$ ipython --no-banner

In [1]: import numpy as np

In [2]: import numpy.linalg as la

In [3]: np.set_printoptions(suppress=True, linewidth=160)

In [4]: m1 = np.loadtxt("test13.csv", delimiter=",")

In [5]: m1.round(2)
Out[5]: 
array([[-3.28,  9.3 ,  1.67],
       [-1.1 ,  6.84,  7.21],
       [ 1.65, -7.67, -6.2 ],
       [-2.12, -0.06, -9.77],
       [-0.93, -2.95, -9.51],
       [-1.63,  7.64,  6.24],
       [-4.1 ,  8.12, -4.16],
       [ 3.46, -9.34, -0.92],
       [-4.1 ,  8.16, -4.09],
       [-3.11,  2.86, -9.06],
       [ 3.87, -5.91,  7.08],
       [-2.51,  1.  , -9.63],
       [-3.64,  4.81, -7.98],
       [ 2.89, -2.14,  9.33],
       [ 1.35,  1.99,  9.71],
       [ 2.48, -0.91,  9.65],
       [ 3.45, -4.07,  8.46],
       [-4.01,  8.81, -2.51],
       [ 2.87, -2.09,  9.35],
       [-2.14, -0.01, -9.77],
       [-2.09, -0.15, -9.78],
       [-3.79,  5.5 , -7.44],
       [-2.45,  0.85, -9.66],
       [-1.26,  7.09,  6.94],
       [ 3.79, -5.5 ,  7.44]])

In [6]: Ac = m1 - m1.mean(axis=0)

In [7]: left, sig, VT = la.svd(Ac, full_matrices=False)

In [8]: np.round(VT[0] * np.sign(VT[0, np.abs(VT[0]).argmax()]), 2)
Out[8]: array([ 0.28, -0.18,  0.94])

In [9]: la.matrix_rank(Ac)
Out[9]: np.int64(2)

In [10]: np.round(Ac.mean(axis=0), 2) + 0
Out[10]: array([0., 0., 0.])

In [11]: np.abs(left[:, 0]).argmax()
Out[11]: np.int64(18)

In [12]: round((sig ** 2).sum() ** 2 / (sig ** 4).sum(), 2)
Out[12]: np.float64(1.79)

In [13]: np.searchsorted(np.cumsum(sig ** 2) / (sig ** 2).sum(), 0.9) + 1
Out[13]: np.int64(2)

In [14]: Ac = m1 - m1.mean(axis=0)

In [15]: V = la.svd(Ac)[2][:2]

In [16]: out = Ac - Ac @ V.T @ V

In [17]: np.round(np.cov(Ac @ V.T, rowvar=False), 2) + 0
Out[17]: 
array([[68.23,  0.  ],
       [ 0.  , 33.25]])

In [18]: np.round((Ac @ V.T).std(axis=0), 2)
Out[18]: array([8.09, 5.65])

In [19]: np.round(la.norm(out) / la.norm(Ac), 2)
Out[19]: np.float64(0.0)

In [20]: cent = m1[[16, 22]].astype(float)

In [21]: for _ in range(3):
    ...:     z = la.norm(m1[:, None] - cent, axis=-1).argmin(axis=1)
    ...:     cent = np.array([m1[z == j].mean(axis=0) for j in range(2)])
    ...: 

In [22]: z
Out[22]: array([1, 0, 1, 1, 1, 0, 1, 0, 1, 1, 0, 1, 1, 0, 0, 0, 0, 1, 0, 1, 1, 1, 1, 0, 0])

In [23]: np.round(cent[1] - cent[0], 2)
Out[23]: array([ -4.45,   3.33, -14.31])

In [24]: np.abs(cent[1] - cent[0]).argmax()
Out[24]: np.int64(2)
